% python3 -q
>>> import numpy as np
>>> np.set_printoptions(precision=2, suppress=True, linewidth=140)
>>> K = np.loadtxt("arr.csv", delimiter=",")
>>> print(K)
[[ 1. -1.  1. -1.]
 [ 1.  0.  0.  0.]
 [ 1.  1.  1.  1.]]
>>> Y = np.array([[1, 1, 1], [2, 0, 0], [0, 0, 3], [1, 2, 1]])
>>> print(np.einsum("ij->j", K))
[3. 0. 2. 0.]
>>> print(np.vstack([K, Y.T]).shape)
(6, 4)
>>> print(np.linalg.matrix_rank(np.vstack([K, Y.T])))
4
>>> x0 = np.array([-1, -1, 3, -3])
>>> h1 = np.maximum(K @ x0, 0)
>>> print(np.maximum(K @ (3 * x0), 0))
[18.  0.  0.]
>>> print(np.maximum(K @ x0, 0) - np.maximum(-K @ x0, 0))
[ 6. -1. -2.]
>>> print(np.tanh(K @ x0))
[ 1.   -0.76 -0.96]
>>> print(np.flatnonzero(h1 > 1e-9))
[0]
>>> print(K * (h1 > 1e-9)[:, None])
[[ 1. -1.  1. -1.]
 [ 0.  0.  0.  0.]
 [ 0.  0.  0.  0.]]
>>> left, s, VT = np.linalg.svd(K, full_matrices=False)
>>> print((s > 1e-8).sum())
3
>>> print(s)
[2.14 2.   0.66]
>>> print(left.shape, s.shape, VT.shape)
(3, 3) (3,) (3, 4)
>>> print(np.sqrt((s ** 2).sum()), np.round(np.linalg.norm(K), 2))
3.0 3.0
>>> print(np.linalg.norm(K, axis=1).argmax())
0
>>> print(np.round(np.linalg.norm(K[1], 1), 2), np.round(np.linalg.norm(K[1], np.inf), 2))
1.0 1.0
>>> print(round(float(np.linalg.norm(K, "nuc")), 2))
4.8
>>> print(round(float(np.linalg.norm(K) ** 2 / np.linalg.norm(K, 2) ** 2), 2))
1.97
>>> print(np.round(np.linalg.norm(K, 1), 2), round(float(np.linalg.norm(K, np.inf)), 2))
3.0 4.0
>>> print(np.round(np.linalg.norm(K, 2), 2))
2.14
>>> print(np.linalg.norm(K, axis=0))
[1.73 1.41 1.41 1.41]
>>> print(K[1] @ K[2])
1.0
>>> w1 = np.array([[1, -1, 1, 0, -3],
...     [1, 3, -1, 3, 2],
...     [2, -3, 0, -1, 0],
...     [2, 2, 1, 1, -1]])
>>> coef = np.array([2, 2, 4, 0, 2])
>>> H = np.maximum(K @ w1 + coef, 0)
>>> print((H > 0).astype(int))
[[1 0 1 0 0]
 [1 1 1 0 0]
 [1 1 1 1 0]]
>>> Z = np.array([[0, -1, -3], [-2, 0, 0], [0, -2, 3], [2, 3, 1], [3, 0, 1]])
>>> print((H @ Z).round(6).argmax(axis=1))
[2 2 0]
>>> W0 = np.array([[0.0, -1.0, 0.0, 0.0],
...     [-1.0, 0.0, -1.0, 0.0],
...     [0.0, -1.0, 4.0, -1.0],
...     [0.0, 0.0, -1.0, 1.0]])
>>> f = np.array([0, 1, 5, -3])
>>> Y = W0 + np.outer(f, np.eye(4)[0])
>>> print(Y)
[[ 0. -1.  0.  0.]
 [ 0.  0. -1.  0.]
 [ 5. -1.  4. -1.]
 [-3.  0. -1.  1.]]
>>> print(np.round(np.linalg.det(Y) / np.linalg.det(W0), 2), round(float(1 + np.linalg.solve(W0, f)[0]), 2))
-0.67 -0.67
